$ python3 -q
>>> import numpy as np
>>> np.set_printoptions(precision=2, suppress=True, linewidth=140)
>>> W0 = np.load("dump.npy")
>>> print(W0)
[[ 0.  2.  4.  0.]
 [ 0.  2.  1.  1.]
 [ 0.  0.  0.  2.]
 [ 0.  0. -1.  1.]]
>>> print(np.round(np.linalg.det(W0.T), 2))
0.0
>>> print(np.linalg.eigvals(W0))
[0. +0.j   2. +0.j   0.5+1.32j 0.5-1.32j]
>>> print(np.poly(W0))
[ 1. -3.  4. -4.  0.]
>>> print(round(np.linalg.eigvals(W0).sum().real, 2))
3.0
>>> print(round(float(np.linalg.det(W0[::-1])), 2))
0.0
>>> print(np.einsum("ii->", W0))
3.0
>>> print(np.einsum("ij,ji->", W0, W0))
1.0
>>> print(np.kron(np.eye(2, dtype=int), W0))
[[ 0.  2.  4.  0.  0.  0.  0.  0.]
 [ 0.  2.  1.  1.  0.  0.  0.  0.]
 [ 0.  0.  0.  2.  0.  0.  0.  0.]
 [ 0.  0. -1.  1.  0.  0. -0.  0.]
 [ 0.  0.  0.  0.  0.  2.  4.  0.]
 [ 0.  0.  0.  0.  0.  2.  1.  1.]
 [ 0.  0.  0.  0.  0.  0.  0.  2.]
 [ 0.  0. -0.  0.  0.  0. -1.  1.]]
>>> print(round(np.linalg.det(2 * W0), 2), round(np.linalg.det(W0), 2))
0.0 0.0
>>> gram = W0.T @ W0
>>> print(gram)
[[ 0.  0.  0.  0.]
 [ 0.  8. 10.  2.]
 [ 0. 10. 18.  0.]
 [ 0.  2.  0.  6.]]
>>> print(np.allclose(gram, gram.T))
True
>>> print((W0 @ W0.T).shape)
(4, 4)
>>> print(np.linalg.eigvalsh(gram)[::-1])
[24.24  6.55  1.21  0.  ]
>>> print(np.diag(gram))
[ 0.  8. 18.  6.]
>>> U, sigma, Vt = np.linalg.svd(gram)
>>> vecs = Vt[:(sigma > 1e-8).sum()]
>>> rng = np.random.default_rng(9364)
>>> vec = gram[3] + 5 * gram[1] + rng.integers(2) * np.eye(4)[1]
>>> print(vec)
[ 0. 43. 50. 16.]
>>> print(np.linalg.matrix_rank(np.vstack([gram, vec])))
3
>>> print(np.round(np.linalg.norm(vec - vecs.T @ vecs @ vec), 2))
0.0
>>> print(np.allclose(vecs.T @ vecs @ vec, vec))
True
>>> print(np.diag(vecs.T @ vecs))
[0. 1. 1. 1.]
>>> print(round(float(np.trace(np.linalg.pinv(W0) @ W0)), 2))
3.0
>>> print(np.linalg.lstsq(W0[:-1].T, W0[-1])[2])
3
>>> U, sigma, Vt = np.linalg.svd(W0)
>>> vecs = Vt[:(sigma > 1e-8).sum()]
>>> vec = W0[0] + 4 * W0[2] + rng.integers(2) * np.eye(4)[2]
>>> print(vec)
[0. 2. 4. 8.]
>>> print(np.allclose(vecs.T @ vecs @ vec, vec))
True
>>> print(np.round(vecs.T @ vecs, 2) + 0)
[[0. 0. 0. 0.]
 [0. 1. 0. 0.]
 [0. 0. 1. 0.]
 [0. 0. 0. 1.]]
>>> K = np.loadtxt("case7.csv", delimiter=",")
>>> print(K)
[[0. 1.]
 [1. 0.]]
>>> # equal to its transpose
>>> O = K.astype(float).copy()
>>> for j in range(2):
...     O[:, j] -= O[:, :j] @ (O[:, :j].T @ O[:, j])
...     O[:, j] /= np.linalg.norm(O[:, j])
... 
>>> print(O.T @ K)
[[1. 0.]
 [0. 1.]]
>>> print(O.T @ O)
[[1. 0.]
 [0. 1.]]
>>> print(O)
[[0. 1.]
 [1. 0.]]
>>> U, sigma, Vt = np.linalg.svd(W0)
>>> print(sigma)
[4.92 2.56 1.1  0.  ]
>>> print(np.argmax(sigma[:-1] / (sigma[1:] + 1e-6)) + 1)
3
>>> out = U[:, :3] @ np.diag(sigma[:3]) @ Vt[:3]
>>> print(round(float(np.abs(W0 - out).max()), 2))
0.0
>>> print(np.linalg.matrix_rank(out))
3
>>> print(np.linalg.matrix_rank(W0, rtol=0.05))
3
>>> print(np.round(np.linalg.eigvalsh(K).min(), 2))
-1.0
>>> print(np.all(np.linalg.eigvalsh(K) > 0))
False
>>> try:
...     np.linalg.cholesky(K)
... except np.linalg.LinAlgError as e:
...     print("failed:", e)
... 
failed: Matrix is not positive definite
>>> print(np.argwhere(np.triu(K)))
[[0 1]]
>>> print(K.sum(axis=0))
[1. 1.]
>>> L = np.diag(K.sum(axis=1)) - K
>>> print(np.linalg.matrix_rank(L))
1
>>> print((np.linalg.eigvalsh(L) < 1e-8).sum())
1
>>> print(L @ np.ones(2))
[0. 0.]
>>> F = np.load("run2.npy")
>>> print(F)
[[0 4 5]
 [0 0 2]
 [0 0 0]]
>>> print(np.round(np.trace(np.linalg.pinv(F) @ F), 2))
2.0
>>> try:
...     np.linalg.inv(F)
... except np.linalg.LinAlgError as e:
...     print("failed:", e)
... 
failed: Singular matrix
>>> print(np.round(F @ np.linalg.pinv(F) @ F, 2) + 0)
[[0. 4. 5.]
 [0. 0. 2.]
 [0. 0. 0.]]
>>> print(np.linalg.lstsq(F[:-1].T, F[-1])[2])
2
>>> print(np.unique(F.round(6), axis=0).shape)
(3, 3)
>>> J = np.load("block6.npy")
>>> print(J)
[[ 1  2  3  3  0]
 [ 2  4  4  3  1]
 [ 5  6  6  6  1]
 [ 6  6  7  6  3]
 [ 7  7 10  9  5]
 [ 8 10 12 12  8]
 [ 8 12 13 15  8]
 [11 13 16 15  9]
 [14 14 16 16 11]
 [14 14 19 17 11]
 [17 15 22 18 12]
 [18 15 25 18 12]
 [20 15 25 19 15]]
>>> gram = np.cov(J, rowvar=False)
>>> print(np.argwhere(np.triu(np.abs(np.corrcoef(J.T)) > 0.8, 1)))
[[0 1]
 [0 2]
 [0 3]
 [0 4]
 [1 2]
 [1 3]
 [1 4]
 [2 3]
 [2 4]
 [3 4]]
>>> print(np.median(J, axis=0))
[ 8. 12. 13. 15.  8.]
>>> print(np.corrcoef(J.T))
[[1.   0.94 0.98 0.94 0.96]
 [0.94 1.   0.95 0.99 0.97]
 [0.98 0.95 1.   0.96 0.97]
 [0.94 0.99 0.96 1.   0.98]
 [0.96 0.97 0.97 0.98 1.  ]]
>>> print(round(float(np.corrcoef(J[:, 0], J[:, 3])[0, 1]), 2))
0.94
>>> print(np.polyfit(J[:, 0], J[:, 3], 1))
[0.91 2.9 ]
>>> z = J[:, 2] > np.median(J[:, 2])
>>> u = J[z].mean(axis=0) - J[~z].mean(axis=0)
>>> print(round(float((((J - J.mean(axis=0)) @ u > 0) == z).mean()), 2))
0.92
>>> print(z.astype(int))
[0 0 0 0 0 0 0 1 1 1 1 1 1]
>>> E = np.loadtxt("data.csv", delimiter=",")
>>> print(E)
[[5. 2. 1. 4.]
 [3. 1. 1. 1.]
 [3. 4. 6. 5.]
 [2. 1. 0. 3.]
 [3. 3. 3. 2.]
 [0. 1. 3. 3.]
 [3. 1. 1. 1.]
 [0. 0. 0. 0.]
 [3. 4. 6. 5.]
 [2. 1. 0. 3.]
 [5. 3. 4. 7.]
 [0. 0. 0. 0.]
 [2. 1. 0. 3.]
 [2. 2. 3. 6.]
 [0. 1. 3. 3.]
 [3. 1. 1. 1.]
 [3. 4. 6. 5.]
 [3. 1. 1. 1.]
 [0. 0. 0. 0.]
 [0. 1. 3. 3.]
 [0. 0. 0. 0.]
 [0. 0. 0. 0.]
 [5. 4. 3. 5.]
 [6. 4. 4. 3.]
 [0. 0. 0. 0.]
 [0. 0. 0. 0.]
 [0. 0. 0. 0.]
 [2. 1. 0. 3.]]
>>> W2 = E[[11, 3]].astype(float)
>>> for _ in range(4):
...     z = np.linalg.norm(E[:, None] - W2, axis=-1).argmin(axis=1)
...     W2 = np.array([E[z == j].mean(axis=0) for j in range(2)])
... 
>>> print(z)
[1 1 1 1 1 1 1 0 1 1 1 0 1 1 1 1 1 1 0 1 0 0 1 1 0 0 0 1]
>>> print(np.bincount(z))
[ 8 20]
>>> print(np.abs(W2[1] - W2[0]).argmax())
3
>>> print(W2[1] - W2[0])
[2.75 2.05 2.45 3.35]
>>> Xs = (E - E.mean(axis=0)) / E.std(axis=0)
>>> print(np.argwhere(np.abs(Xs) > 2))
[[ 2  2]
 [ 8  2]
 [10  3]
 [16  2]
 [23  0]]
>>> print(Xs.std(axis=0))
[1. 1. 1. 1.]
>>> beta = np.linalg.lstsq(np.delete(Xs, 3, axis=1), Xs[:, 3])[0]
>>> print(beta)
[0.17 0.36 0.35]
>>> print(round(1 - np.var(Xs[:, 3] - np.delete(Xs, 3, axis=1) @ beta), 2))
0.65
>>> print(np.abs(beta).argmax())
1
>>> Xs = E - E.mean(axis=0)
>>> vecs = np.linalg.svd(Xs)[2][:1]
>>> out = Xs - Xs @ vecs.T @ vecs
>>> print(np.linalg.norm(out, axis=1).round(6).argmax())
23
>>> proj = E @ np.linalg.solve(E.T @ E, E.T)
>>> print(np.diag(proj))
[0.23 0.16 0.22 0.14 0.21 0.16 0.16 0.   0.22 0.14 0.32 0.   0.14 0.24 0.16 0.16 0.22 0.16 0.   0.16 0.   0.   0.34 0.33 0.   0.   0.
 0.14]
>>> print(np.round(np.linalg.eigvalsh(proj), 2) + 0)
[0. 0. 0. 0. 0. 0. 0. 0. 0. 0. 0. 0. 0. 0. 0. 0. 0. 0. 0. 0. 0. 0. 0. 0. 1. 1. 1. 1.]
>>> print(np.allclose(proj @ proj, proj))
True
>>> print(np.linalg.matrix_rank(np.eye(28) - proj))
24
>>> out = np.array([[0, -2], [3, -2], [2, -1], [3, -1]])
>>> print(np.einsum("ij,ij->i", E, E))
[46. 12. 86. 14. 31. 19. 12.  0. 86. 14. 99.  0. 14. 53. 19. 12. 86. 12.  0. 19.  0.  0. 75. 77.  0.  0.  0. 14.]
>>> print(E @ out)
[[ 20. -19.]
 [  8. -10.]
 [ 39. -25.]
 [ 12.  -9.]
 [ 21. -17.]
 [ 18.  -8.]
 [  8. -10.]
 [  0.   0.]
 [ 39. -25.]
 [ 12.  -9.]
 [ 38. -27.]
 [  0.   0.]
 [ 12.  -9.]
 [ 30. -17.]
 [ 18.  -8.]
 [  8. -10.]
 [ 39. -25.]
 [  8. -10.]
 [  0.   0.]
 [ 18.  -8.]
 [  0.   0.]
 [  0.   0.]
 [ 33. -26.]
 [ 29. -27.]
 [  0.   0.]
 [  0.   0.]
 [  0.   0.]
 [ 12.  -9.]]
>>> print(np.linalg.matrix_rank(E @ out))
2
>>> print(np.vstack([E, out.T]).shape)
(30, 4)
>>> print(np.linalg.matrix_rank(np.vstack([E, out.T])))
4
>>> data = np.loadtxt("layer6.csv", delimiter=",")
>>> print(data)
[[-0.41  0.02 -1.73  0.91]
 [-1.34 -1.06  0.71  0.77]
 [-0.51 -0.93 -0.7  -1.54]
 [ 1.34 -1.42 -0.09  0.45]]
>>> np.linalg.rank(data)
Traceback (most recent call last):
  File "<python-input-111>", line 1, in <module>
    np.linalg.rank(data)
    ^^^^^^^^^^^^^^
AttributeError: module 'numpy.linalg' has no attribute 'rank'
>>> print(data - data[0])
[[ 0.    0.    0.    0.  ]
 [-0.92 -1.08  2.44 -0.14]
 [-0.1  -0.95  1.04 -2.45]
 [ 1.75 -1.43  1.64 -0.46]]
>>> print(round(np.abs(data).max(), 2))
1.73
>>> print(np.count_nonzero(data))
16
>>> np.zeros(4, 4)
Traceback (most recent call last):
  File "<python-input-115>", line 1, in <module>
    np.zeros(4, 4)
    ~~~~~~~~^^^^^^
TypeError: Cannot interpret '4' as a data type
>>> out = np.linalg.invert(data)
Traceback (most recent call last):
  File "<python-input-116>", line 1, in <module>
    out = np.linalg.invert(data)
          ^^^^^^^^^^^^^^^^
AttributeError: module 'numpy.linalg' has no attribute 'invert'
>>> out = np.linalg.inv(data)
>>> print(np.allclose(out, data.T))
False
>>> print(np.linalg.inv(out))
[[-0.41  0.02 -1.73  0.91]
 [-1.34 -1.06  0.71  0.77]
 [-0.51 -0.93 -0.7  -1.54]
 [ 1.34 -1.42 -0.09  0.45]]
>>> print(round(np.linalg.det(data) * np.linalg.det(out), 2))
1.0
>>> z = rng.permutation(4)
>>> print(z)
[0 2 3 1]
>>> out = data[z][:, z]
>>> print(out)
[[-0.41 -1.73  0.91  0.02]
 [-0.51 -0.7  -1.54 -0.93]
 [ 1.34 -0.09  0.45 -1.42]
 [-1.34  0.71  0.77 -1.06]]
>>> print(round(float(np.linalg.det(out)), 2), round(float(np.linalg.det(data[z])), 2))
-16.0 -16.0
>>> print(np.diag(out))
[-0.41 -0.7   0.45 -1.06]
>>> print(np.allclose(out, data))
False
>>> w1 = np.array([[2, 1, 2, 2], [-3, 0, -3, -2], [3, -3, 1, 1], [1, 0, -3, -1]])
>>> beta = np.array([0, -3, -2, -2])
>>> act = np.maximum(data @ w1 + beta, 0)
>>> print(act)
[[0.   1.79 0.   0.  ]
 [3.41 0.   0.   0.  ]
 [0.   0.   3.7  0.  ]
 [7.09 0.   3.47 2.96]]
>>> print((act > 0).mean(axis=0))
[0.5  0.25 0.5  0.25]
>>> W2 = np.array([[0, 4], [6, 9], [3, 8], [9, 5]])
>>> print((act @ W2).round(6).argmax(axis=1))
[1 1 1 1]
>>> print(act @ W2)
[[10.74 16.11]
 [ 0.   13.62]
 [11.1  29.61]
 [37.05 70.93]]
>>> vec = np.array([1, 0, -5, 5])
>>> rhs = data @ vec
>>> beta, lr = np.zeros(4), 1 / np.linalg.norm(data, 2) ** 2
>>> for i in range(15):
...     beta -= lr * data.T @ (data @ beta - rhs)
...     if i % 5 == 0: print(i, round(np.linalg.norm(data @ beta - rhs), 2))
... 
0 0.0
5 0.0
10 0.0
>>> print(round(float(np.linalg.cond(data)), 2))
1.0
>>> W2 = np.array([[7, 4, 4, 9], [0, 4, 3, 9], [1, 4, 4, 6], [9, 6, 0, 2]])
>>> m1 = (rng.random((13, 4)) < 0.25) @ W2
>>> print(m1)
[[ 0  0  0  0]
 [ 1  4  4  6]
 [ 9  6  0  2]
 [ 9 10  3 11]
 [ 1  8  7 15]
 [ 0  0  0  0]
 [ 0  4  3  9]
 [ 7  4  4  9]
 [ 0  0  0  0]
 [ 0  0  0  0]
 [10 10  4  8]
 [ 0  0  0  0]
 [ 8 12 11 24]]
>>> Xs = m1 - m1.mean(axis=0)
>>> U, sigma, Vt = np.linalg.svd(Xs, full_matrices=False)
>>> print(np.round(Xs.mean(axis=0), 2) + 0)
[0. 0. 0. 0.]
>>> print(np.abs(Vt[0]).argmax())
3
>>> print(sigma)
[32.17 13.46  3.81  2.29]
>>> print(np.linalg.matrix_rank(Xs))
4
>>> print(np.abs(U[:, 0]).argmax())
12
>>> gram = np.cov(m1, rowvar=False)
>>> print(np.corrcoef(m1.T))
[[1.   0.79 0.4  0.48]
 [0.79 1.   0.79 0.85]
 [0.4  0.79 1.   0.97]
 [0.48 0.85 0.97 1.  ]]
>>> print(np.median(m1, axis=0))
[1. 4. 3. 6.]
>>> z = m1[:, 0] > np.median(m1[:, 0])
>>> u = m1[z].mean(axis=0) - m1[~z].mean(axis=0)
>>> print(np.round((((m1 - m1.mean(axis=0)) @ u > 0) == z).mean(), 2))
0.92
>>> print(u)
[8.35 6.4  2.65 7.05]
>>> print(((m1 - m1.mean(axis=0)) @ u > 0).astype(int))
[0 0 1 1 1 0 0 1 0 0 1 0 1]
>>> print(z.astype(int))
[0 0 1 1 0 0 0 1 0 0 1 0 1]
>>> A = np.load("out12.npy")
>>> print(A)
[[ 0.  0.  0.  2.]
 [ 0.  0. -3. -3.]
 [ 0. -3.  0.  0.]
 [ 2. -3.  0.  0.]]
>>> evals, vecs = np.linalg.eigh(A)
>>> vec = np.array([2, 0, 1, 0])
>>> print(vec @ A @ vec)
0.0
>>> print(np.round(vecs * np.maximum(evals, 0) @ vecs.T, 2) + 0)
[[ 0.86 -0.51  0.    1.  ]
 [-0.51  2.06 -1.5  -1.5 ]
 [ 0.   -1.5   1.29  0.77]
 [ 1.   -1.5   0.77  1.63]]
>>> print(vec @ A @ vec / (vec @ vec), round(float(evals[0]), 2), np.round(evals[-1], 2))
0.0 -4.5 4.5
>>> print(np.linalg.eigvalsh(A[1:, 1:]))
[-4.24  0.    4.24]
